% ipython --no-banner

In [1]: import numpy as np

In [2]: np.set_printoptions(suppress=True, linewidth=120)

In [3]: rd = lambda a: np.round(a, 3) + 0

In [4]: X = np.load("case7.npy")

In [5]: X
Out[5]: 
array([[0., 0., 0., 0., 0., 4.],
       [0., 0., 0., 0., 0., 1.],
       [0., 0., 0., 0., 0., 1.],
       [0., 0., 0., 0., 0., 5.],
       [0., 0., 0., 0., 0., 5.],
       [4., 1., 1., 5., 5., 0.]])

In [6]: # rows 1 and 2 are equal

In [7]: np.all(np.linalg.eigvalsh(X) > 0)
Out[7]: np.False_

In [8]: np.linalg.cond(X) > 100
Out[8]: np.True_

In [9]: np.argsort(-np.linalg.norm(X, axis=0).round(6), kind="stable")[:3]
Out[9]: array([5, 3, 4])

In [10]: rng = np.random.default_rng(157)

In [11]: labels = rng.permutation(6)

In [12]: labels
Out[12]: array([2, 4, 1, 5, 0, 3])

In [13]: M2 = X[labels][:, labels]

In [14]: np.trace(M2)
Out[14]: np.float64(0.0)

In [15]: A = np.loadtxt("mat.csv", delimiter=",")

In [16]: A
Out[16]: 
array([[ 0., -5., -4., -1., -1., -3.],
       [ 2., -3., -2.,  1.,  1., -1.],
       [ 4., -1.,  0.,  3.,  3.,  1.],
       [ 5.,  0.,  1.,  4.,  4.,  2.],
       [ 4., -1.,  0.,  3.,  3.,  1.],
       [ 4., -1.,  0.,  3.,  3.,  1.],
       [ 2., -3., -2.,  1.,  1., -1.],
       [ 3., -2., -1.,  2.,  2.,  0.],
       [ 3., -2., -1.,  2.,  2.,  0.],
       [ 2., -3., -2.,  1.,  1., -1.],
       [ 4., -1.,  0.,  3.,  3.,  1.],
       [ 4., -1.,  0.,  3.,  3.,  1.]])

In [17]: r0, r1 = A[0], A[4]

In [18]: r0 @ r1
Out[18]: np.float64(-4.0)

In [19]: r0 @ r0
Out[19]: np.float64(52.0)

In [20]: p = (r0 @ r1) / (r0 @ r0) * r0

In [21]: rd(r1 - p)
Out[21]: array([ 4.   , -1.385, -0.308,  2.923,  2.923,  0.769])

In [22]: Uu, s, Vh = np.linalg.svd(A)

In [23]: vecs = Vh[:(s > 1e-8).sum()]

In [24]: x0 = A[7] + -2 * A[5] + rng.integers(2) * np.eye(6)[0]

In [25]: x0
Out[25]: array([-5.,  0., -1., -4., -4., -2.])

In [26]: rd(np.linalg.norm(x0 - vecs.T @ vecs @ x0))
Out[26]: np.float64(0.0)

In [27]: mat = np.load("test1.npy")

In [28]: mat
Out[28]: 
array([[ 1,  0,  0,  0,  0,  0,  0,  0],
       [ 0,  2,  0,  0,  0,  0,  0,  0],
       [ 0,  0,  3,  0,  0,  0,  0,  0],
       [ 0,  0,  0, -3,  0,  0,  0,  0],
       [ 0,  0,  0,  0, -3,  0,  0,  0],
       [ 0,  0,  0,  0,  0, -2,  0,  0],
       [ 0,  0,  0,  0,  0,  0, -2,  0],
       [ 0,  0,  0,  0,  0,  0,  0, -2]])

In [29]: # triangular

In [30]: x0 = np.array([1, 3, 1, 3, 1, 3, 0, 1])

In [31]: target = mat @ x0

In [32]: target
Out[32]: array([ 1,  6,  3, -9, -3, -6,  0, -2])

In [33]: rd(np.linalg.solve(mat, mat[:, 4]))
Out[33]: array([0., 0., 0., 0., 1., 0., 0., 0.])

In [34]: rd(np.linalg.solve(mat, target + mat[:, 1]))
Out[34]: array([1., 4., 1., 3., 1., 3., 0., 1.])

In [35]: rd(np.linalg.solve(mat.T, mat[6]))
Out[35]: array([0., 0., 0., 0., 0., 0., 1., 0.])

In [36]: M = np.loadtxt("w.csv", delimiter=",")

In [37]: M
Out[37]: 
array([[ 12.,   1.,   0.,   1.,   1.,   2.,   0.,   1.,   0.,   2.,   0.,   1.,   2.,   2.,   2.,   0.],
       [  2.,  -9.,   2.,   2.,   2.,   0.,   0.,   2.,   2.,   0.,   1.,   2.,   0.,   2.,   1.,   1.],
       [  0.,   0.,  22.,   0.,   2.,   0.,   0.,   0.,   1.,   2.,   2.,   1.,   1.,   0.,   2.,   1.],
       [  2.,   2.,   2.,  25.,   2.,   2.,   0.,   2.,   0.,   0.,   0.,   1.,   0.,   0.,   1.,   1.],
       [  1.,   0.,   1.,   1., -20.,   1.,   0.,   0.,   2.,   1.,   0.,   2.,   2.,   0.,   1.,   0.],
       [  2.,   2.,   0.,   1.,   1.,   6.,   1.,   1.,   2.,   1.,   1.,   0.,   2.,   1.,   0.,   0.],
       [  0.,   0.,   2.,   2.,   1.,   2., -20.,   1.,   0.,   1.,   2.,   0.,   1.,   1.,   0.,   1.],
       [  1.,   0.,   0.,   2.,   0.,   0.,   0., -14.,   1.,   0.,   2.,   2.,   1.,   1.,   0.,   1.],
       [  0.,   2.,   1.,   2.,   2.,   1.,   1.,   2.,  26.,   1.,   2.,   1.,   2.,   1.,   1.,   0.],
       [  0.,   2.,   2.,   1.,   0.,   1.,   0.,   2.,   2., -23.,   2.,   2.,   0.,   2.,   1.,   2.],
       [  2.,   0.,   0.,   0.,   0.,   0.,   2.,   1.,   2.,   0.,  21.,   2.,   0.,   0.,   1.,   0.],
       [  1.,   1.,   1.,   2.,   2.,   1.,   2.,   1.,   1.,   2.,   2., -13.,   1.,   2.,   0.,   0.],
       [  0.,   1.,   1.,   1.,   1.,   2.,   2.,   2.,   0.,   1.,   1.,   1., -14.,   2.,   0.,   1.],
       [  0.,   0.,   2.,   2.,   2.,   1.,   0.,   0.,   2.,   0.,   1.,   2.,   2.,  26.,   1.,   0.],
       [  0.,   0.,   2.,   0.,   0.,   1.,   0.,   0.,   1.,   0.,   0.,   2.,   0.,   0., -15.,   1.],
       [  1.,   2.,   0.,   0.,   0.,   0.,   1.,   2.,   1.,   1.,   0.,   1.,   0.,   2.,   2.,  17.]])

In [38]: W = np.array([[0, 2, 1, 1, 0, 0],
    ...:     [2, 0, 1, 0, 3, 1],
    ...:     [0, 0, 1, 1, 3, 2],
    ...:     [0, 1, 2, 2, 1, 0],
    ...:     [3, 1, 3, 0, 2, 3],
    ...:     [3, 1, 1, 2, 2, 3],
    ...:     [3, 2, 3, 2, 2, 1],
    ...:     [1, 2, 2, 0, 0, 2],
    ...:     [3, 3, 3, 1, 3, 0],
    ...:     [1, 3, 3, 2, 1, 2],
    ...:     [2, 0, 3, 2, 3, 2],
    ...:     [3, 2, 0, 1, 3, 3],
    ...:     [3, 0, 3, 0, 2, 3],
    ...:     [0, 3, 1, 0, 3, 1],
    ...:     [2, 0, 2, 0, 3, 0],
    ...:     [2, 0, 3, 1, 3, 1]])

In [39]: beta = np.array([0, 3, 2, 2, 2, 1])

In [40]: H = np.maximum(M @ W + beta, 0)

In [41]: (H > 0).astype(int)
Out[41]: 
array([[1, 1, 1, 1, 1, 1],
       [1, 1, 1, 1, 1, 1],
       [1, 1, 1, 1, 1, 1],
       [1, 1, 1, 1, 1, 1],
       [0, 0, 0, 1, 0, 0],
       [1, 1, 1, 1, 1, 1],
       [0, 0, 0, 0, 0, 1],
       [1, 0, 0, 1, 1, 0],
       [1, 1, 1, 1, 1, 1],
       [1, 0, 0, 0, 1, 0],
       [1, 1, 1, 1, 1, 1],
       [0, 1, 1, 1, 0, 0],
       [0, 1, 0, 1, 1, 0],
       [1, 1, 1, 1, 1, 1],
       [0, 1, 0, 1, 0, 1],
       [1, 1, 1, 1, 1, 1]])

In [42]: H
Out[42]: 
array([[ 27.,  47.,  42.,  25.,  33.,  28.],
       [  8.,  31.,  27.,  17.,  14.,  17.],
       [ 27.,  16.,  55.,  35.,  97.,  66.],
       [ 25.,  42.,  75.,  62.,  56.,  27.],
       [  0.,   0.,   0.,  14.,   0.,   0.],
       [ 44.,  31.,  41.,  26.,  42.,  38.],
       [  0.,   0.,   0.,   0.,   0.,   7.],
       [  4.,   0.,   0.,  15.,  27.,   0.],
       [112., 100., 119.,  44., 119.,  35.],
       [  8.,   0.,   0.,   0.,  27.,   0.],
       [ 63.,  23.,  83.,  54.,  84.,  53.],
       [  0.,   5.,  44.,  10.,   0.,   0.],
       [  0.,  26.,   0.,  19.,   7.,   0.],
       [ 31.,  96.,  58.,  16., 116.,  54.],
       [  0.,  11.,   0.,  10.,   0.,  15.],
       [ 54.,  25.,  75.,  26.,  80.,  32.]])

In [43]: np.linalg.matrix_rank(H)
Out[43]: np.int64(6)

In [44]: Z = np.array([[5, 7], [1, 9], [0, 7], [7, 0], [3, 1], [9, 2]])

In [45]: (H @ Z).round(6).argmax(axis=1)
Out[45]: array([1, 1, 0, 1, 0, 1, 0, 0, 1, 0, 0, 1, 1, 1, 0, 1])

In [46]: H @ Z
Out[46]: 
array([[ 708.,  995.],
       [ 385.,  572.],
       [1281.,  947.],
       [1012., 1188.],
       [  98.,    0.],
       [ 901.,  992.],
       [  63.,   14.],
       [ 206.,   55.],
       [1640., 2706.],
       [ 121.,   83.],
       [1445., 1419.],
       [  75.,  353.],
       [ 180.,  241.],
       [1197., 1711.],
       [ 216.,  129.],
       [1005., 1272.]])

In [47]: W @ Z
Out[47]: 
array([[ 9, 25],
       [28, 26],
       [34, 14],
       [18, 24],
       [49, 59],
       [63, 45],
       [46, 64],
       [25, 43],
       [34, 72],
       [43, 60],
       [51, 42],
       [60, 48],
       [48, 50],
       [21, 39],
       [19, 31],
       [35, 40]])
